In [1]: import numpy as np

In [2]: import numpy.linalg as la

In [3]: np.set_printoptions(suppress=True, linewidth=100)

In [4]: X = np.loadtxt("a.csv", delimiter=",")

In [5]: X
Out[5]: 
array([[ 2.,  5.,  0.,  0.,  0.,  0.],
       [ 5.,  2.,  5.,  0.,  0.,  0.],
       [ 0.,  5., -3.,  5.,  0.,  0.],
       [ 0.,  0.,  5.,  2.,  5.,  0.],
       [ 0.,  0.,  0.,  5., -1.,  5.],
       [ 0.,  0.,  0.,  0.,  5., -1.]])

In [6]: # equal to its transpose

In [7]: rng = np.random.default_rng(71821)

In [8]: Y = X + rng.integers(-2, 3, (6, 4)) @ rng.integers(-2, 3, (4, 6))

In [9]: Y
Out[9]: 
array([[-3.,  8., -6.,  3.,  2.,  0.],
       [ 4.,  9., -1., -3.,  4., -4.],
       [ 0.,  8.,  1.,  7., -1., -1.],
       [ 8.,  0.,  9., -2.,  5., -4.],
       [ 0.,  5., -2.,  4.,  1.,  2.],
       [ 6., -1.,  4.,  2.,  4., -4.]])

In [10]: np.round(la.svd(Y - X, compute_uv=False), 1) + 0
Out[10]: array([16.2, 12.3,  6.1,  3.8,  0. ,  0. ])

In [11]: np.abs(Y - X).sum(axis=1)
Out[11]: array([19., 25., 11., 20., 13., 17.])

In [12]: Y - X
Out[12]: 
array([[-5.,  3., -6.,  3.,  2.,  0.],
       [-1.,  7., -6., -3.,  4., -4.],
       [ 0.,  3.,  4.,  2., -1., -1.],
       [ 8.,  0.,  4., -4.,  0., -4.],
       [ 0.,  5., -2., -1.,  2., -3.],
       [ 6., -1.,  4.,  2., -1., -3.]])

In [13]: w, V = la.eigh(X)

In [14]: x0 = np.array([3, 3, 2, 0, 2, 1])

In [15]: print(x0 @ X @ x0 / (x0 @ x0), round(float(w[0]), 1), np.round(w[-1], 1))
7.0 -9.4 9.3

In [16]: np.round(V * np.maximum(w, 0) @ V.T, 1) + 0
Out[16]: 
array([[ 3.2,  3.5,  1.2, -0.1, -0.2,  0. ],
       [ 3.5,  4.4,  2.2,  1. ,  0. , -0.2],
       [ 1.2,  2.2,  2. ,  2.3,  1. ,  0.1],
       [-0.1,  1. ,  2.3,  4.3,  2.8,  1.2],
       [-0.2,  0. ,  1. ,  2.8,  2.9,  2. ],
       [ 0. , -0.2,  0.1,  1.2,  2. ,  1.7]])

In [17]: Y = np.array([[3, -1, -1],
    ...:     [-2, 2, 1],
    ...:     [-2, 2, 3],
    ...:     [1, 1, 1],
    ...:     [-3, -2, 3],
    ...:     [-2, -3, -1]])

In [18]: X @ Y
Out[18]: 
array([[ -4.,   8.,   3.],
       [  1.,   9.,  12.],
       [  1.,   9.,   1.],
       [-23.,   2.,  32.],
       [ -2.,  -8.,  -3.],
       [-13.,  -7.,  16.]])

In [19]: la.matrix_rank(X @ Y)
Out[19]: np.int64(3)

In [20]: np.einsum("ik,kj->ji", X, Y)
Out[20]: 
array([[ -4.,   1.,   1., -23.,  -2., -13.],
       [  8.,   9.,   9.,   2.,  -8.,  -7.],
       [  3.,  12.,   1.,  32.,  -3.,  16.]])

In [21]: np.vstack([X, Y.T]).shape
Out[21]: (9, 6)
